% ipython --no-banner

In [1]: import numpy as np

In [2]: import numpy.linalg as la

In [3]: np.set_printoptions(suppress=True, linewidth=140)

In [4]: basis = np.array([[2, -2, -1], [2, -1, -1], [0, 2, 2]])

In [5]: X = np.repeat(basis, 13 // 3, axis=0)

In [6]: rng = np.random.default_rng(42690)

In [7]: X = X + 0.05 * rng.normal(size=X.shape)

In [8]: X.round(2)
Out[8]: 
array([[ 2.02, -1.97, -0.98],
       [ 1.97, -2.02, -1.  ],
       [ 1.95, -1.98, -0.93],
       [ 1.96, -2.03, -1.01],
       [ 2.04, -1.09, -1.03],
       [ 1.99, -0.93, -1.01],
       [ 1.95, -1.01, -1.05],
       [ 2.06, -0.96, -0.95],
       [ 0.07,  2.03,  2.07],
       [-0.02,  1.98,  2.  ],
       [ 0.07,  1.93,  2.15],
       [-0.01,  1.96,  1.98]])

In [9]: hat = X @ la.solve(X.T @ X, X.T)

In [10]: np.allclose(hat @ hat, hat)
Out[10]: True

In [11]: np.round(hat @ X[:, 2], 2)
Out[11]: array([-0.98, -1.  , -0.93, -1.01, -1.03, -1.01, -1.05, -0.95,  2.07,  2.  ,  2.15,  1.98])

In [12]: hat.round(2) + 0
Out[12]: 
array([[ 0.23,  0.24,  0.25,  0.24,  0.03,  0.  ,  0.01,  0.02,  0.  , -0.01,  0.03, -0.01],
       [ 0.24,  0.25,  0.25,  0.25,  0.02, -0.02, -0.01,  0.01, -0.01, -0.02,  0.03, -0.02],
       [ 0.25,  0.25,  0.26,  0.26,  0.01, -0.03, -0.02,  0.  ,  0.  , -0.01,  0.04, -0.01],
       [ 0.24,  0.25,  0.26,  0.25,  0.02, -0.02, -0.01,  0.  , -0.01, -0.02,  0.03, -0.02],
       [ 0.03,  0.02,  0.01,  0.02,  0.22,  0.25,  0.23,  0.24,  0.01,  0.01, -0.02,  0.01],
       [ 0.  , -0.02, -0.03, -0.02,  0.25,  0.28,  0.26,  0.26,  0.01,  0.01, -0.03,  0.01],
       [ 0.01, -0.01, -0.02, -0.01,  0.23,  0.26,  0.25,  0.25,  0.  ,  0.  , -0.04,  0.  ],
       [ 0.02,  0.01,  0.  ,  0.  ,  0.24,  0.26,  0.25,  0.25,  0.02,  0.02, -0.02,  0.02],
       [ 0.  , -0.01,  0.  , -0.01,  0.01,  0.01,  0.  ,  0.02,  0.26,  0.25,  0.27,  0.24],
       [-0.01, -0.02, -0.01, -0.02,  0.01,  0.01,  0.  ,  0.02,  0.25,  0.23,  0.25,  0.23],
       [ 0.03,  0.03,  0.04,  0.03, -0.02, -0.03, -0.04, -0.02,  0.27,  0.25,  0.29,  0.25],
       [-0.01, -0.02, -0.01, -0.02,  0.01,  0.01,  0.  ,  0.02,  0.24,  0.23,  0.25,  0.23]])

In [13]: np.round(np.diag(hat), 2)
Out[13]: array([0.23, 0.25, 0.26, 0.25, 0.22, 0.28, 0.25, 0.25, 0.26, 0.23, 0.29, 0.23])

In [14]: np.round(la.eigvalsh(hat), 2) + 0
Out[14]: array([0., 0., 0., 0., 0., 0., 0., 0., 0., 1., 1., 1.])

In [15]: Q, R = la.qr(X)

In [16]: np.round(np.abs(np.diag(R)), 2)
Out[16]: array([5.64, 4.25, 1.43])

In [17]: np.round(Q.T @ Q, 2) + 0
Out[17]: 
array([[1., 0., 0.],
       [0., 1., 0.],
       [0., 0., 1.]])

In [18]: R.round(2)
Out[18]: 
array([[-5.64,  4.19,  2.77],
       [ 0.  ,  4.25,  3.87],
       [ 0.  ,  0.  , -1.43]])

In [19]: round(np.trace(Q @ Q.T), 2)
Out[19]: np.float64(3.0)

In [20]: np.round(Q @ R, 2)
Out[20]: 
array([[ 2.02, -1.97, -0.98],
       [ 1.97, -2.02, -1.  ],
       [ 1.95, -1.98, -0.93],
       [ 1.96, -2.03, -1.01],
       [ 2.04, -1.09, -1.03],
       [ 1.99, -0.93, -1.01],
       [ 1.95, -1.01, -1.05],
       [ 2.06, -0.96, -0.95],
       [ 0.07,  2.03,  2.07],
       [-0.02,  1.98,  2.  ],
       [ 0.07,  1.93,  2.15],
       [-0.01,  1.96,  1.98]])

In [21]: C2 = np.cov(X, rowvar=False)

In [22]: C2.round(2)
Out[22]: 
array([[ 0.94, -1.65, -1.45],
       [-1.65,  3.11,  2.56],
       [-1.45,  2.56,  2.25]])

In [23]: np.argwhere(np.triu(np.abs(np.corrcoef(X.T)) > 0.8, 1))
Out[23]: 
array([[0, 1],
       [0, 2],
       [1, 2]])

In [24]: round(float(np.corrcoef(X[:, 0], X[:, 1])[0, 1]), 2)
Out[24]: -0.96

In [25]: J = np.eye(3, dtype=int)[rng.permutation(3)]

In [26]: J
Out[26]: 
array([[0, 1, 0],
       [0, 0, 1],
       [1, 0, 0]])

In [27]: Q, R = la.qr(J)

In [28]: R
Out[28]: 
array([[-1.,  0.,  0.],
       [ 0., -1.,  0.],
       [ 0.,  0.,  1.]])

In [29]: Q.shape, R.shape
Out[29]: ((3, 3), (3, 3))

In [30]: Q
Out[30]: 
array([[ 0., -1.,  0.],
       [-0.,  0.,  1.],
       [-1.,  0.,  0.]])

In [31]: abs(R[0, 0]), np.round(la.norm(J[:, 0]), 2)
Out[31]: (np.float64(1.0), np.float64(1.0))

In [32]: np.abs(np.diag(R))
Out[32]: array([1., 1., 1.])

In [33]: np.trace(Q @ Q.T)
Out[33]: np.float64(3.0)

In [34]: out = la.inv(Q)

In [35]: Q @ out
Out[35]: 
array([[1., 0., 0.],
       [0., 1., 0.],
       [0., 0., 1.]])

In [36]: np.round(la.inv(out), 2)
Out[36]: 
array([[-0., -1., -0.],
       [ 0.,  0.,  1.],
       [-1., -0., -0.]])

In [37]: A = np.load("sample0.npy")

In [38]: A
Out[38]: 
array([[ 3.,  1., -2.],
       [ 1.,  3., -2.],
       [-2., -2.,  6.]])

In [39]: Q = A.astype(float).copy()

In [40]: for j in range(3):
    ...:     Q[:, j] -= Q[:, :j] @ (Q[:, :j].T @ Q[:, j])
    ...:     Q[:, j] /= la.norm(Q[:, j])
    ...: 

In [41]: np.round(Q.T @ A, 2) + 0
Out[41]: 
array([[ 3.74,  2.67, -5.35],
       [ 0.  ,  2.62, -2.18],
       [ 0.  ,  0.  ,  3.27]])

In [42]: Q.round(2)
Out[42]: 
array([[ 0.8 , -0.44,  0.41],
       [ 0.27,  0.87,  0.41],
       [-0.53, -0.22,  0.82]])

In [43]: np.round(Q.T @ Q, 2) + 0
Out[43]: 
array([[1., 0., 0.],
       [0., 1., 0.],
       [0., 0., 1.]])

In [44]: x = np.array([-1, 8, 2])

In [45]: 3 - la.matrix_rank(Q - np.eye(3), tol=1e-8)
Out[45]: np.int64(1)

In [46]: round(float(la.norm(x)), 2), np.round(la.norm(Q @ x), 2)
Out[46]: (8.31, np.float64(8.31))

In [47]: np.round(np.sort(np.abs(np.degrees(np.angle(la.eigvals(Q))))), 2)
Out[47]: array([ 0.  , 41.79, 41.79])

In [48]: np.round(la.inv(Q), 2)
Out[48]: 
array([[ 0.8 ,  0.27, -0.53],
       [-0.44,  0.87, -0.22],
       [ 0.41,  0.41,  0.82]])

In [49]: [p for p in range(1, 25) if np.allclose(la.matrix_power(Q, p), np.eye(3))]
Out[49]: []

In [50]: np.round(np.abs(la.eigvals(Q)), 2)
Out[50]: array([1., 1., 1.])

In [51]: m1 = np.load("case7.npy")

In [52]: m1
Out[52]: 
array([[1., 5., 0., 0.],
       [5., 2., 5., 0.],
       [0., 5., 3., 5.],
       [0., 0., 5., 1.]])

In [53]: # equal to its transpose

In [54]: u = np.array([2, 0, 0, 1])

In [55]: out = m1 + np.outer(u, np.eye(4)[2])

In [56]: la.matrix_rank(la.inv(out) - la.inv(m1), tol=1e-8)
Out[56]: np.int64(1)

In [57]: round(float(la.norm(m1, 2)), 2)
Out[57]: 10.23

In [58]: la.norm(m1, axis=1).argmax()
Out[58]: np.int64(2)

In [59]: round(float(la.norm(m1[1], 1)), 2), round(la.norm(m1[1], np.inf), 2)
Out[59]: (12.0, np.float64(5.0))

In [60]: np.round(la.norm(m1, axis=0), 2)
Out[60]: array([5.1 , 7.35, 7.68, 5.1 ])

In [61]: m1[1] @ m1[2]
Out[61]: np.float64(25.0)

In [62]: round(float(la.norm(m1, "nuc")), 2)
Out[62]: 22.54

In [63]: mat = np.load("x.npy")

In [64]: mat.round(2)
Out[64]: 
array([[-0.11, -0.99, -0.11],
       [ 0.96, -0.14,  0.26],
       [-0.27, -0.08,  0.96]])

In [65]: # columns are unit length and at right angles

In [66]: u = np.array([1, -8, 4])

In [67]: out = mat + np.outer(u, np.eye(3)[2])

In [68]: la.matrix_rank(la.inv(out) - la.inv(mat), tol=1e-8)
Out[68]: np.int64(1)

In [69]: out.round(2)
Out[69]: 
array([[-0.11, -0.99,  0.89],
       [ 0.96, -0.14, -7.74],
       [-0.27, -0.08,  4.96]])

In [70]: Q, R = la.qr(mat)

In [71]: np.round(np.trace(Q @ Q.T), 2)
Out[71]: np.float64(3.0)

In [72]: x = np.array([2, -1, -2])

In [73]: target = mat @ x

In [74]: target.round(2)
Out[74]: array([ 0.98,  1.54, -2.38])

In [75]: np.round(la.solve(mat, target), 2)
Out[75]: array([ 2., -1., -2.])

In [76]: np.round(la.solve(mat, 2 * target), 2)
Out[76]: array([ 4., -2., -4.])

In [77]: np.round(la.solve(mat, mat[:, 2]), 2)
Out[77]: array([ 0., -0.,  1.])

In [78]: arr = np.load("test13.npy")

In [79]: arr
Out[79]: 
array([[1.  , 0.9 , 0.81],
       [0.9 , 1.  , 0.9 ],
       [0.81, 0.9 , 1.  ]])

In [80]: np.trace(arr)
Out[80]: np.float64(3.0)

In [81]: np.allclose(arr @ arr.T, arr.T @ arr)
Out[81]: True

In [82]: np.round(np.sort(np.abs(la.eigvals(arr))), 2)
Out[82]: array([0.07, 0.19, 2.74])

In [83]: np.allclose(arr, arr.T)
Out[83]: True

In [84]: x = np.ones(3)

In [85]: for _ in range(4):
    ...:     x = arr @ x
    ...:     x /= la.norm(x)
    ...:     print(round(x @ arr @ x, 2))
    ...: 
2.74
2.74
2.74
2.74

In [86]: round(float(la.eigvalsh(arr)[-1]), 2)
Out[86]: 2.74
